In [1]: import numpy as np

In [2]: np.set_printoptions(suppress=True, linewidth=200)

In [3]: def rnd(a):
   ...:     return np.round(a, 1) + 0
   ...: 

In [4]: feats = np.load("out13.npy")

In [5]: feats
Out[5]: 
array([[ 1., -1.,  2., -2.,  0.,  0.,  0.,  0.,  0.],
       [ 2., -1., -2.,  2.,  0.,  0.,  0.,  0.,  0.],
       [ 0., -2., -2.,  2.,  0.,  0.,  0.,  0.,  0.],
       [-1.,  2.,  1., -2.,  0.,  0.,  0.,  0.,  0.],
       [ 0.,  0.,  0.,  0.,  2.,  0., -4., -1., -1.],
       [ 0.,  0.,  0.,  0.,  3.,  3., -1., -4.,  0.],
       [ 0.,  0.,  0.,  0.,  5.,  4.,  5., -1.,  3.],
       [ 0.,  0.,  0.,  0.,  0.,  4., -4.,  2., -4.],
       [ 0.,  0.,  0.,  0.,  1., -2., -5., -5., -2.]])

In [6]: # 2 groups of indices that never mix

In [7]: t = np.radians(30)

In [8]: R = np.eye(9)

In [9]: R[8, 8] = R[2, 2] = np.cos(t)

In [10]: R[8, 2], R[2, 8] = -np.sin(t), np.sin(t)

In [11]: rnd(R)
Out[11]: 
array([[ 1. ,  0. ,  0. ,  0. ,  0. ,  0. ,  0. ,  0. ,  0. ],
       [ 0. ,  1. ,  0. ,  0. ,  0. ,  0. ,  0. ,  0. ,  0. ],
       [ 0. ,  0. ,  0.9,  0. ,  0. ,  0. ,  0. ,  0. ,  0.5],
       [ 0. ,  0. ,  0. ,  1. ,  0. ,  0. ,  0. ,  0. ,  0. ],
       [ 0. ,  0. ,  0. ,  0. ,  1. ,  0. ,  0. ,  0. ,  0. ],
       [ 0. ,  0. ,  0. ,  0. ,  0. ,  1. ,  0. ,  0. ,  0. ],
       [ 0. ,  0. ,  0. ,  0. ,  0. ,  0. ,  1. ,  0. ,  0. ],
       [ 0. ,  0. ,  0. ,  0. ,  0. ,  0. ,  0. ,  1. ,  0. ],
       [ 0. ,  0. , -0.5,  0. ,  0. ,  0. ,  0. ,  0. ,  0.9]])

In [12]: other = feats @ R.T

In [13]: rnd(np.abs(other - feats).max(axis=0))
Out[13]: array([0., 0., 2., 0., 0., 0., 0., 0., 1.])

In [14]: rnd(other)
Out[14]: 
array([[ 1. , -1. ,  1.7, -2. ,  0. ,  0. ,  0. ,  0. , -1. ],
       [ 2. , -1. , -1.7,  2. ,  0. ,  0. ,  0. ,  0. ,  1. ],
       [ 0. , -2. , -1.7,  2. ,  0. ,  0. ,  0. ,  0. ,  1. ],
       [-1. ,  2. ,  0.9, -2. ,  0. ,  0. ,  0. ,  0. , -0.5],
       [ 0. ,  0. , -0.5,  0. ,  2. ,  0. , -4. , -1. , -0.9],
       [ 0. ,  0. ,  0. ,  0. ,  3. ,  3. , -1. , -4. ,  0. ],
       [ 0. ,  0. ,  1.5,  0. ,  5. ,  4. ,  5. , -1. ,  2.6],
       [ 0. ,  0. , -2. ,  0. ,  0. ,  4. , -4. ,  2. , -3.5],
       [ 0. ,  0. , -1. ,  0. ,  1. , -2. , -5. , -5. , -1.7]])

In [15]: np.allclose(feats @ feats.T, other @ other.T)
Out[15]: True

In [16]: W = np.array([[1, 2, -8, 2],
    ...:     [4, 0, 4, -1],
    ...:     [5, 6, 3, 7],
    ...:     [2, -5, 5, -3],
    ...:     [-2, 3, -3, 9],
    ...:     [6, 6, 3, 7],
    ...:     [-6, -6, 5, -2],
    ...:     [3, -5, 2, 5],
    ...:     [-1, -3, -1, 8]])

In [17]: c = np.array([0, 1, 0, 1])

In [18]: hid = np.maximum(feats @ W + c, 0)

In [19]: (hid > 0).astype(int)
Out[19]: 
array([[1, 1, 0, 1],
       [0, 0, 0, 0],
       [0, 0, 0, 0],
       [1, 1, 1, 1],
       [1, 1, 0, 1],
       [1, 1, 0, 1],
       [0, 1, 1, 1],
       [1, 1, 0, 1],
       [1, 1, 0, 0]])

In [20]: basis = np.array([[0, 3, 4], [3, 2, 5], [5, 3, 4], [5, 5, 4]])

In [21]: W @ basis
Out[21]: 
array([[-24,  -7, -10],
       [ 15,  19,  28],
       [ 68,  71,  90],
       [ -5,  -4,  -9],
       [ 39,  36,  31],
       [ 68,  74,  94],
       [ -3, -25, -42],
       [ 20,  30,  15],
       [ 26,  28,   9]])

In [22]: np.trace(feats)
Out[22]: np.float64(6.0)

In [23]: (feats - feats.T) / 2
Out[23]: 
array([[ 0. , -1.5,  1. , -0.5,  0. ,  0. ,  0. ,  0. ,  0. ],
       [ 1.5,  0. ,  0. ,  0. ,  0. ,  0. ,  0. ,  0. ,  0. ],
       [-1. ,  0. ,  0. ,  0.5,  0. ,  0. ,  0. ,  0. ,  0. ],
       [ 0.5,  0. , -0.5,  0. ,  0. ,  0. ,  0. ,  0. ,  0. ],
       [ 0. ,  0. ,  0. ,  0. ,  0. , -1.5, -4.5, -0.5, -1. ],
       [ 0. ,  0. ,  0. ,  0. ,  1.5,  0. , -2.5, -4. ,  1. ],
       [ 0. ,  0. ,  0. ,  0. ,  4.5,  2.5,  0. ,  1.5,  4. ],
       [ 0. ,  0. ,  0. ,  0. ,  0.5,  4. , -1.5,  0. ,  0.5],
       [ 0. ,  0. ,  0. ,  0. ,  1. , -1. , -4. , -0.5,  0. ]])

In [24]: rnd(np.linalg.matrix_power(feats, 3))
Out[24]: 
array([[ -19.,   19.,   26.,  -30.,    0.,    0.,    0.,    0.,    0.],
       [  26.,  -57.,  -56.,   70.,    0.,    0.,    0.,    0.,    0.],
       [  26.,  -48.,  -64.,   76.,    0.,    0.,    0.,    0.,    0.],
       [ -21.,   46.,   56.,  -68.,    0.,    0.,    0.,    0.,    0.],
       [   0.,    0.,    0.,    0., -191.,  -94.,   11.,  158.,  -44.],
       [   0.,    0.,    0.,    0.,  -23., -157.,  -11.,  -56.,   46.],
       [   0.,    0.,    0.,    0.,  124., -162., -140., -254.,   76.],
       [   0.,    0.,    0.,    0.,  -60.,   60.,  -12.,   60.,  -48.],
       [   0.,    0.,    0.,    0., -165.,  -82.,   93.,  180.,  -24.]])

In [25]: np.allclose(feats @ feats.T, feats.T @ feats)
Out[25]: False

In [26]: rnd(np.sort(np.abs(np.linalg.eigvals(feats))))
Out[26]: array([0.6, 2. , 2.1, 2.1, 3.5, 3.5, 5.7, 5.9, 5.9])

In [27]: rnd(np.abs(np.linalg.eigvals(feats)).max())
Out[27]: np.float64(5.9)

In [28]: W0 = np.loadtxt("dump.csv", delimiter=",")

In [29]: W0
Out[29]: 
array([[1., 1., 1., 1., 2., 1., 1., 2., 1.],
       [1., 1., 1., 1., 1., 0., 2., 2., 1.],
       [1., 0., 1., 2., 0., 1., 1., 0., 1.],
       [2., 0., 1., 1., 1., 0., 0., 2., 1.],
       [2., 0., 0., 1., 1., 2., 0., 1., 1.],
       [2., 1., 0., 1., 0., 0., 2., 1., 2.],
       [2., 1., 1., 1., 2., 2., 1., 0., 0.],
       [2., 1., 1., 0., 2., 0., 2., 0., 1.],
       [1., 0., 2., 0., 1., 1., 1., 2., 2.]])

In [30]: u = np.array([-1, -2])

In [31]: np.polyval(u, W0[7])
Out[31]: array([-4., -3., -3., -2., -4., -2., -4., -2., -3.])

In [32]: np.convolve(W0[7], u)
Out[32]: array([-2., -5., -3., -2., -2., -4., -2., -4., -1., -2.])

In [33]: np.correlate(W0[7], W0[0], "full")
Out[33]: array([ 2.,  5.,  5.,  5.,  8.,  9.,  9., 10., 11.,  8.,  8.,  5.,  6.,  3.,  3.,  1.,  1.])

In [34]: np.array([np.convolve(row, u, "same") for row in W0])
Out[34]: 
array([[-1., -3., -3., -3., -4., -5., -3., -4., -5.],
       [-1., -3., -3., -3., -3., -2., -2., -6., -5.],
       [-1., -2., -1., -4., -4., -1., -3., -2., -1.],
       [-2., -4., -1., -3., -3., -2.,  0., -2., -5.],
       [-2., -4.,  0., -1., -3., -4., -4., -1., -3.],
       [-2., -5., -2., -1., -2.,  0., -2., -5., -4.],
       [-2., -5., -3., -3., -4., -6., -5., -2.,  0.],
       [-2., -5., -3., -2., -2., -4., -2., -4., -1.],
       [-1., -2., -2., -4., -1., -3., -3., -4., -6.]])
